$ ipython --no-banner

In [1]: import numpy as np

In [2]: from numpy import linalg as LA

In [3]: np.set_printoptions(suppress=True, linewidth=140)

In [4]: E = np.loadtxt("x.csv", delimiter=",")

In [5]: E
Out[5]: 
array([[ 3.,  3., -1., -1., -1.,  1.],
       [ 0., -2.,  0., -2., -1.,  0.],
       [ 1.,  1., -1.,  2.,  1.,  1.],
       [-2., -1.,  1.,  3., -1., -1.],
       [ 1., -2., -2.,  2., -2.,  2.]])

In [6]: A2 = E / np.sqrt((E ** 2).mean(axis=1, keepdims=True))

In [7]: np.round(E - E.mean(axis=1, keepdims=True), 1)
Out[7]: 
array([[ 2.3,  2.3, -1.7, -1.7, -1.7,  0.3],
       [ 0.8, -1.2,  0.8, -1.2, -0.2,  0.8],
       [ 0.2,  0.2, -1.8,  1.2,  0.2,  0.2],
       [-1.8, -0.8,  1.2,  3.2, -0.8, -0.8],
       [ 1.2, -1.8, -1.8,  2.2, -1.8,  2.2]])

In [8]: LA.matrix_rank(E - E.mean(axis=1, keepdims=True))
Out[8]: np.int64(5)

In [9]: LA.matrix_rank(A2) == LA.matrix_rank(E)
Out[9]: np.True_

In [10]: A2[0].round(1)
Out[10]: array([ 1.6,  1.6, -0.5, -0.5, -0.5,  0.5])

In [11]: round(float(LA.norm(E) ** 2 / LA.norm(E, 2) ** 2), 1)
Out[11]: 2.3

In [12]: LA.norm(E, axis=1).argmax()
Out[12]: np.int64(0)

In [13]: np.round(LA.norm(E, axis=0), 1)
Out[13]: array([3.9, 4.4, 2.6, 4.7, 2.8, 2.6])

In [14]: np.round(LA.norm(E, axis=1), 1)
Out[14]: array([4.7, 3. , 3. , 4.1, 4.6])

In [15]: round(LA.norm(E[0] - E[2]), 1)
Out[15]: np.float64(4.6)

In [16]: np.round(LA.norm(E[0], 1), 1), np.round(LA.norm(E[0], np.inf), 1)
Out[16]: (np.float64(10.0), np.float64(3.0))

In [17]: E[0] @ E[2]
Out[17]: np.float64(5.0)

In [18]: C2 = E.T @ E

In [19]: np.trace(C2), (E ** 2).sum()
Out[19]: (np.float64(78.0), np.float64(78.0))

In [20]: J = np.array([[2, -2], [2, -2]])

In [21]: np.allclose(J[:-1].T @ LA.lstsq(J[:-1].T, J[-1])[0], J[-1])
Out[21]: True

In [22]: LA.lstsq(J[:-1].T, J[-1])[2]
Out[22]: np.int32(1)

In [23]: np.unique(J.round(6), axis=0).shape
Out[23]: (1, 2)

In [24]: np.round(J @ LA.pinv(J) @ J, 1)
Out[24]: 
array([[ 2., -2.],
       [ 2., -2.]])

In [25]: round(np.trace(LA.pinv(J) @ J), 1)
Out[25]: np.float64(1.0)

In [26]: np.abs(np.diag(LA.qr(J)[1])) > 1e-9
Out[26]: array([ True, False])
